$ python -q
>>> import numpy as np
>>> import numpy.linalg as la
>>> np.set_printoptions(precision=3, suppress=True, linewidth=200, floatmode="fixed")
>>> data = np.array([[5, 3, 9], [0, 3, 2], [0, 0, 7]])
>>> data
array([[5, 3, 9],
       [0, 3, 2],
       [0, 0, 7]])
>>> out = np.array([[0, 0, -1], [-5, -4, 0]])
>>> C = np.kron(out, data)
>>> round(la.norm(C, 2), 3), round(float(la.norm(out, 2) * la.norm(data, 2)), 3)
(np.float64(80.845), 80.845)
>>> evals, V = la.eig(data)
>>> np.sort(la.eigvals(la.inv(data)))
array([0.143, 0.200, 0.333])
>>> out = np.array([[3, 2, 0, 3],
...     [1, 2, 3, 0],
...     [3, 3, 3, 0],
...     [3, 1, 2, 1],
...     [0, 2, 2, 3],
...     [1, 2, 3, 2],
...     [1, 3, 0, 2],
...     [3, 0, 2, 3],
...     [3, 3, 0, 2]])
>>> C = np.array([[2, 2, 2, -1, -3, 2, 3, 3, -3],
...     [-2, 2, 2, 3, -2, 0, 2, 3, 3],
...     [3, 2, 3, 2, 3, -1, 2, 1, -2],
...     [0, 2, 2, -3, 2, 1, 3, -1, 2]])
>>> rng = np.random.default_rng(88)
>>> X = out @ C + 0.02 * rng.normal(size=(9, 9))
>>> X
array([[  1.985,  15.989,  15.979,  -5.991,  -7.008,   9.018,  22.019,  11.990,   3.030],
       [  6.979,  11.970,  14.981,  10.989,   2.013,  -0.961,  12.989,  12.011,  -2.988],
       [  9.015,  18.008,  21.019,  11.998,  -6.002,   2.993,  21.023,  20.976,  -6.009],
       [  9.973,  13.984,  16.000,   1.017,  -3.018,   5.028,  17.987,  13.017,  -7.962],
       [  1.996,  14.029,  15.998,   0.990,   7.995,   1.005,  16.989,   5.030,   8.007],
       [  7.028,  15.988,  18.982,   5.005,   5.984,   0.989,  19.026,  10.010,   0.976],
       [ -3.969,  11.991,  12.023,   1.995,  -5.006,   3.977,  15.002,  10.003,  10.009],
       [ 12.017,  15.965,  17.986,  -8.004,   3.034,   7.016,  21.994,   8.014,  -7.019],
       [  0.011,  16.018,  15.998,   0.004, -11.002,   7.992,  21.005,  15.995,   3.982]])
>>> blk = np.stack([X, 4 * X, X[::-1]])
>>> (blk @ X.T).shape
(3, 9, 9)
>>> blk.shape
(3, 9, 9)
>>> la.matrix_rank(blk.reshape(3, -1))
np.int64(2)
>>> la.norm(blk, axis=(1, 2))
array([104.873, 419.490, 104.873])
>>> u = np.array([7, 7])
>>> np.cross(X[1, :3], X[3, :3])
array([-17.968,  37.742, -21.786])
>>> W0 = np.load("sample11.npy")
>>> W0
array([[-0.384,  0.939, -0.224,  3.511,  3.404],
       [-1.107, -2.081,  0.790, -3.764, -2.157],
       [ 0.195,  1.415, -0.454,  3.706,  3.003],
       [ 3.009,  2.002, -1.052, -0.364, -3.271],
       [-1.550, -2.361,  0.941, -3.668, -1.639],
       [-3.205, -2.671,  1.282, -1.176,  2.136],
       [ 2.911,  1.830, -0.986, -0.660, -3.430],
       [ 2.392,  2.781, -1.193,  3.160,  0.373],
       [-2.500, -2.818,  1.221, -3.047, -0.170],
       [-1.647, -0.255,  0.324,  2.638,  3.893],
       [-2.097, -2.655,  1.111, -3.400, -0.870],
       [ 2.940,  2.891, -1.308,  2.356, -0.858],
       [-2.895, -2.893,  1.302, -2.454,  0.730],
       [ 3.144,  2.805, -1.313,  1.691, -1.632],
       [ 2.850,  2.892, -1.295,  2.543, -0.608],
       [-2.963, -1.918,  1.020,  0.511,  3.353],
       [-3.015, -2.878,  1.316, -2.167,  1.094],
       [-2.072, -0.719,  0.526,  2.164,  3.902],
       [ 0.789, -0.582,  0.056, -3.303, -3.623],
       [ 2.346,  2.763, -1.181,  3.203,  0.455],
       [ 3.210,  2.610, -1.264,  0.987, -2.304],
       [-1.495, -0.097,  0.253,  2.782,  3.867],
       [-2.461, -1.187,  0.725,  1.602,  3.800],
       [-1.848, -0.468,  0.418,  2.430,  3.910],
       [-2.566, -2.838,  1.236, -2.972, -0.040],
       [ 2.088,  0.737, -0.534, -2.144, -3.900],
       [-1.289, -2.199,  0.853, -3.736, -1.954],
       [ 0.889,  1.932, -0.713,  3.779,  2.384],
       [-3.210, -2.591,  1.259, -0.931,  2.352],
       [ 3.117,  2.227, -1.136,  0.068, -3.005],
       [ 1.954,  2.584, -1.068,  3.490,  1.088],
       [-3.198, -2.485,  1.225, -0.651,  2.582]])
>>> cen = W0 - W0.mean(axis=0)
>>> V = la.svd(cen)[2][:2]
>>> out = cen - cen @ V.T @ V
>>> np.diag(V.T @ V)
array([0.412, 0.335, 0.069, 0.572, 0.612])
>>> np.round(out.std(axis=0), 3) + 0
array([0.000, 0.000, 0.000, 0.000, 0.000])
>>> np.round(np.cov(cen @ V.T, rowvar=False), 3) + 0
array([[14.789,  0.000],
       [ 0.000, 10.737]])
>>> rank = la.matrix_rank(W0)
>>> rank
np.int64(2)
>>> ns = la.svd(W0)[2][rank:].T
>>> ns.shape
(5, 3)
>>> np.allclose(W0 @ ns, 0)
True
>>> la.matrix_rank(W0.T @ W0), la.matrix_rank(W0 @ W0.T)
(np.int64(2), np.int64(2))
>>> C = W0[[14, 9]].astype(float)
>>> for _ in range(4):
...     idx = la.norm(W0[:, None] - C, axis=-1).argmin(axis=1)
...     C = np.array([W0[idx == j].mean(axis=0) for j in range(2)])
... 
>>> idx
array([1, 1, 0, 0, 1, 1, 0, 0, 1, 1, 1, 0, 1, 0, 0, 1, 1, 1, 0, 0, 0, 1, 1, 1, 1, 0, 1, 0, 1, 0, 0, 1])
>>> C[1] - C[0]
array([-4.469, -3.851,  1.826, -2.007,  2.661])
>>> np.abs(C[1] - C[0]).argmax()
np.int64(0)
>>> np.bincount(idx)
array([14, 18])
>>> left, sigma, Vt = la.svd(W0)
>>> np.argmax(sigma[:-1] / (sigma[1:] + 1e-6)) + 1
np.int64(2)
>>> out = left[:, :2] @ np.diag(sigma[:2]) @ Vt[:2]
>>> round(la.norm(W0 - out, 2), 3), round(sigma[2], 3)
(np.float64(0.0), np.float64(0.0))
>>> la.matrix_rank(W0, rtol=0.05)
np.int64(2)
>>> la.matrix_rank(out)
np.int64(2)
